% ipython --no-banner

In [1]: import numpy as np

In [2]: import numpy.linalg as la

In [3]: np.set_printoptions(suppress=True, linewidth=100)

In [4]: rnd = lambda a: np.round(a, 2) + 0

In [5]: arr = np.load("run4.npy")

In [6]: arr
Out[6]: 
array([[ 5., -2.,  1.,  0.],
       [ 6., -2.,  2.,  0.],
       [ 0.,  0.,  2.,  0.],
       [ 6., -4.,  2.,  2.]])

In [7]: A2 = arr[0, 0] * arr[1:] - np.outer(arr[1:, 0], arr[0])

In [8]: A2
Out[8]: 
array([[ 0.,  2.,  4.,  0.],
       [ 0.,  0., 10.,  0.],
       [ 0., -8.,  4., 10.]])

In [9]: la.matrix_rank(A2), la.matrix_rank(arr)
Out[9]: (np.int64(3), np.int64(4))

In [10]: left, sig, vt = la.svd(arr)

In [11]: np.argmax(sig[:-1] / (sig[1:] + 1e-6)) + 1
Out[11]: np.int64(3)

In [12]: rnd(sig)
Out[12]: array([11.4 ,  2.  ,  2.  ,  0.18])

In [13]: A2 = left[:, :3] @ np.diag(sig[:3]) @ vt[:3]

In [14]: rnd(np.abs(arr - A2).max())
Out[14]: np.float64(0.09)

In [15]: A2 = arr / np.sqrt((arr ** 2).mean(axis=1, keepdims=True))

In [16]: rnd(A2[0])
Out[16]: array([ 1.83, -0.73,  0.37,  0.  ])

In [17]: la.matrix_rank(arr - arr.mean(axis=1, keepdims=True))
Out[17]: np.int64(3)

In [18]: J = np.arange(35).reshape(5, 7) + 5

In [19]: J
Out[19]: 
array([[ 5,  6,  7,  8,  9, 10, 11],
       [12, 13, 14, 15, 16, 17, 18],
       [19, 20, 21, 22, 23, 24, 25],
       [26, 27, 28, 29, 30, 31, 32],
       [33, 34, 35, 36, 37, 38, 39]])

In [20]: la.cond(J) > 100
Out[20]: np.True_

In [21]: rnd(la.svd(J, compute_uv=False))
Out[21]: array([143.13,   4.84,   0.  ,   0.  ,   0.  ])

In [22]: rnd(la.norm(J))
Out[22]: np.float64(143.21)

In [23]: J.shape
Out[23]: (5, 7)

In [24]: J - J[0]
Out[24]: 
array([[ 0,  0,  0,  0,  0,  0,  0],
       [ 7,  7,  7,  7,  7,  7,  7],
       [14, 14, 14, 14, 14, 14, 14],
       [21, 21, 21, 21, 21, 21, 21],
       [28, 28, 28, 28, 28, 28, 28]])

In [25]: np.unravel_index(np.abs(J).argmax(), J.shape)
Out[25]: (np.int64(4), np.int64(6))
